% ipython --no-banner

In [1]: import numpy as np

In [2]: np.set_printoptions(suppress=True, linewidth=120)

In [3]: def rnd(a):
   ...:     return np.round(a, 2) + 0
   ...: 

In [4]: out = np.array([[5, 0, 0, 3], [1, 4, 5, 1], [2, 0, 1, 3], [5, 0, 1, 4]])

In [5]: F = np.triu(out, 1)

In [6]: print(F)
[[0 0 0 3]
 [0 0 5 1]
 [0 0 0 3]
 [0 0 0 0]]

In [7]: # column 1 repeats column 0

In [8]: print(np.linalg.lstsq(F[:-1].T, F[-1])[2])
2

In [9]: print(np.abs(np.diag(np.linalg.qr(F)[1])) > 1e-9)
[False False False False]

In [10]: print(np.unique(F.round(6), axis=0).shape)
(3, 4)

In [11]: left, s, Vh = np.linalg.svd(F)

In [12]: V = Vh[:(s > 1e-8).sum()]

In [13]: rng = np.random.default_rng(96)

In [14]: vec = F[3] + 4 * F[1] + rng.integers(2) * np.eye(4)[0]

In [15]: print(vec)
[ 1.  0. 20.  4.]

In [16]: print(np.allclose(V.T @ V @ vec, vec))
False

In [17]: print(np.linalg.matrix_rank(np.vstack([F, vec])))
3

In [18]: print(np.linalg.cond(F) > 100)
True

In [19]: print(np.linalg.matrix_rank(F, rtol=0.1))
2

In [20]: print(np.argsort(-np.linalg.norm(F, axis=0).round(6), kind="stable")[:3])
[2 3 0]

In [21]: print([round(float(x), 2) for x in np.linalg.svd(F, compute_uv=False)[:3]])
[5.28, 4.02, 0.0]

In [22]: print((F - F.T) / 2)
[[ 0.   0.   0.   1.5]
 [ 0.   0.   2.5  0.5]
 [ 0.  -2.5  0.   1.5]
 [-1.5 -0.5 -1.5  0. ]]

In [23]: print(rnd(np.linalg.det(F)))
0.0

In [24]: print(np.trace(F))
0

In [25]: print(np.linalg.matrix_power(F, 3))
[[0 0 0 0]
 [0 0 0 0]
 [0 0 0 0]
 [0 0 0 0]]

In [26]: th = np.radians(60)

In [27]: r_ = np.eye(4)

In [28]: r_[2, 2] = r_[1, 1] = np.cos(th)

In [29]: r_[2, 1], r_[1, 2] = -np.sin(th), np.sin(th)

In [30]: print(rnd(r_))
[[ 1.    0.    0.    0.  ]
 [ 0.    0.5   0.87  0.  ]
 [ 0.   -0.87  0.5   0.  ]
 [ 0.    0.    0.    1.  ]]

In [31]: out = F @ r_.T

In [32]: print(rnd(np.linalg.det(r_)), np.trace(r_))
1.0 3.0

In [33]: print(np.allclose(F @ F.T, out @ out.T))
True

In [34]: print(rnd(np.abs(out - F).max(axis=0)))
[0.   4.33 2.5  0.  ]

In [35]: print(np.allclose(np.linalg.norm(F, axis=1), np.linalg.norm(out, axis=1)))
True

In [36]: print(rnd(np.linalg.svd(F, compute_uv=False)), rnd(np.linalg.svd(out, compute_uv=False)))
[5.28 4.02 0.   0.  ] [5.28 4.02 0.   0.  ]

In [37]: X = np.load("arr.npy")

In [38]: print(X)
[[1 2 0 2 2 0 2 2 0]
 [2 2 1 0 0 0 1 2 2]
 [0 1 2 1 0 1 2 1 2]
 [2 1 0 2 1 2 2 2 1]
 [1 0 2 0 2 0 1 2 1]
 [1 1 0 0 0 0 0 0 1]
 [1 2 1 2 1 2 0 1 1]
 [2 2 2 1 2 1 1 0 0]
 [1 1 2 0 1 0 2 1 0]]

In [39]: t3 = np.stack([X, -1 * X, X[::-1]])

In [40]: print(np.linalg.matrix_rank(t3))
[9 9 9]

In [41]: print(np.einsum("bij,cij->bc", t3, t3))
[[ 144 -144   89]
 [-144  144  -89]
 [  89  -89  144]]

In [42]: print((t3 @ X.T).shape)
(3, 9, 9)

In [43]: print(rnd(np.linalg.norm(t3, axis=(1, 2))))
[12. 12. 12.]

In [44]: A = np.loadtxt("a.csv", delimiter=",")

In [45]: print(A)
[[1.   0.2  0.04 0.01]
 [0.2  1.   0.2  0.04]
 [0.04 0.2  1.   0.2 ]
 [0.01 0.04 0.2  1.  ]]

In [46]: # symmetric

In [47]: low = np.linalg.cholesky(A)

In [48]: print(rnd(low))
[[1.   0.   0.   0.  ]
 [0.2  0.98 0.   0.  ]
 [0.04 0.2  0.98 0.  ]
 [0.01 0.04 0.2  0.98]]

In [49]: print(rnd(np.diag(low) ** 2))
[1.   0.96 0.96 0.96]

In [50]: print(rnd(low @ low.T))
[[1.   0.2  0.04 0.01]
 [0.2  1.   0.2  0.04]
 [0.04 0.2  1.   0.2 ]
 [0.01 0.04 0.2  1.  ]]

In [51]: print(rnd(np.prod(np.diag(low)) ** 2), rnd(np.linalg.det(A)))
0.88 0.88

In [52]: q, _ = np.linalg.qr(np.array([[-0.1, -0.9, -1.9], [-0.4, -1.6, 0.4], [-0.3, -0.5, 0.7]]))

In [53]: data = q[:, :3]

In [54]: print(rnd(data))
[[-0.2   0.7   0.69]
 [-0.78  0.31 -0.54]
 [-0.59 -0.64  0.49]]

In [55]: # orthonormal columns

In [56]: print(rnd((data - data.T) / 2))
[[ 0.    0.74  0.64]
 [-0.74  0.    0.05]
 [-0.64 -0.05  0.  ]]

In [57]: print(np.allclose(data @ data.T, data.T @ data))
True

In [58]: print(rnd(np.abs(np.linalg.eigvals(data)).max()))
1.0

In [59]: print(rnd(np.trace(data)))
0.6

In [60]: print(rnd(np.linalg.matrix_power(data, 2)))
[[-0.91 -0.36 -0.18]
 [ 0.23 -0.11 -0.97]
 [ 0.33 -0.93  0.18]]

In [61]: vec = np.array([-3, 3, 1])

In [62]: print(rnd(np.abs(np.linalg.eigvals(data))))
[1. 1. 1.]

In [63]: print(3 - np.linalg.matrix_rank(data - np.eye(3), tol=1e-8))
1

In [64]: print([p for p in range(1, 25) if np.allclose(np.linalg.matrix_power(data, p), np.eye(3))])
[]

In [65]: print(rnd(np.linalg.inv(data)))
[[-0.2  -0.78 -0.59]
 [ 0.7   0.31 -0.64]
 [ 0.69 -0.54  0.49]]

In [66]: print(rnd(np.linalg.det(data)))
1.0

In [67]: s = 10 * 0.9 ** np.arange(3)

In [68]: E = rng.normal(size=(16, 3)) * rng.permutation(s)

In [69]: print(rnd(E))
[[ 12.9   -8.21 -14.66]
 [ -3.73  16.53  -7.02]
 [  9.12  -5.03  -6.71]
 [  6.3    6.96  -0.33]
 [  2.92  -4.38   9.09]
 [  4.88  -2.05   7.36]
 [  4.67 -17.86   2.21]
 [ -1.18   5.66  11.61]
 [  9.02  -3.1    6.99]
 [ -7.06  19.4    9.77]
 [  2.05   3.96  -1.8 ]
 [ -5.2   -9.22   0.76]
 [ -1.77   3.53   1.3 ]
 [  3.02 -21.5    5.6 ]
 [ -9.52  11.12  14.92]
 [  3.35 -18.45   7.26]]

In [70]: C = E[[5, 0]].astype(float)

In [71]: for _ in range(5):
    ...:     labels = np.linalg.norm(E[:, None] - C, axis=-1).argmin(axis=1)
    ...:     C = np.array([E[labels == j].mean(axis=0) for j in range(2)])
    ...: 

In [72]: print(labels)
[1 0 1 0 0 0 0 0 0 0 0 0 0 0 0 0]

In [73]: print(np.bincount(labels))
[14  2]

In [74]: print(rnd(C[1] - C[0]))
[ 10.46  -5.95 -15.52]

In [75]: print(np.abs(C[1] - C[0]).argmax())
2
